% ipython --no-banner

In [1]: import numpy as np

In [2]: from numpy import linalg as LA

In [3]: np.set_printoptions(precision=2, suppress=True, linewidth=100, legacy="1.25")

In [4]: A = np.load("out17.npy")

In [5]: print(A)
[[-1  0  1  2  3  4  5  6  7  8  9]
 [10 11 12 13 14 15 16 17 18 19 20]
 [21 22 23 24 25 26 27 28 29 30 31]
 [32 33 34 35 36 37 38 39 40 41 42]
 [43 44 45 46 47 48 49 50 51 52 53]]

In [6]: print([round(float(x), 2) for x in LA.svd(A, compute_uv=False)[:3]])
[225.6, 11.99, 0.0]

In [7]: print(np.round(LA.norm(A, 2) / LA.norm(A), 2))
1.0

In [8]: print(np.argsort(-LA.norm(A, axis=0).round(6), kind="stable")[:3])
[10  9  8]

In [9]: F = np.loadtxt("x.csv", delimiter=",")

In [10]: print(F)
[[ 0.  0.  0.  0.  0.  0.  0.  0.  0.  0.  0.  0.]
 [ 0.  0.  0.  0.  0.  0.  0.  0.  0.  0.  0.  0.]
 [ 0.  0.  0.  0.  0.  0.  0.  0.  0.  0.  0.  0.]
 [ 0.  1. -1.  3. -3. -1.  2. -3.  3. -3. -3.  1.]
 [ 0. -2.  2. -6.  6.  2. -4.  6. -6.  6.  6. -2.]
 [ 0.  2. -2.  6. -6. -2.  4. -6.  6. -6. -6.  2.]
 [ 0. -2.  2. -6.  6.  2. -4.  6. -6.  6.  6. -2.]
 [ 0. -1.  1. -3.  3.  1. -2.  3. -3.  3.  3. -1.]
 [ 0.  0.  0.  0.  0.  0.  0.  0.  0.  0.  0.  0.]
 [ 0. -1.  1. -3.  3.  1. -2.  3. -3.  3.  3. -1.]
 [ 0.  2. -2.  6. -6. -2.  4. -6.  6. -6. -6.  2.]
 [ 0.  1. -1.  3. -3. -1.  2. -3.  3. -3. -3.  1.]]

In [11]: # rows and columns are dependent

In [12]: print(LA.matrix_rank(F, rtol=0.1))
1

In [13]: print(LA.cond(F) > 100)
True
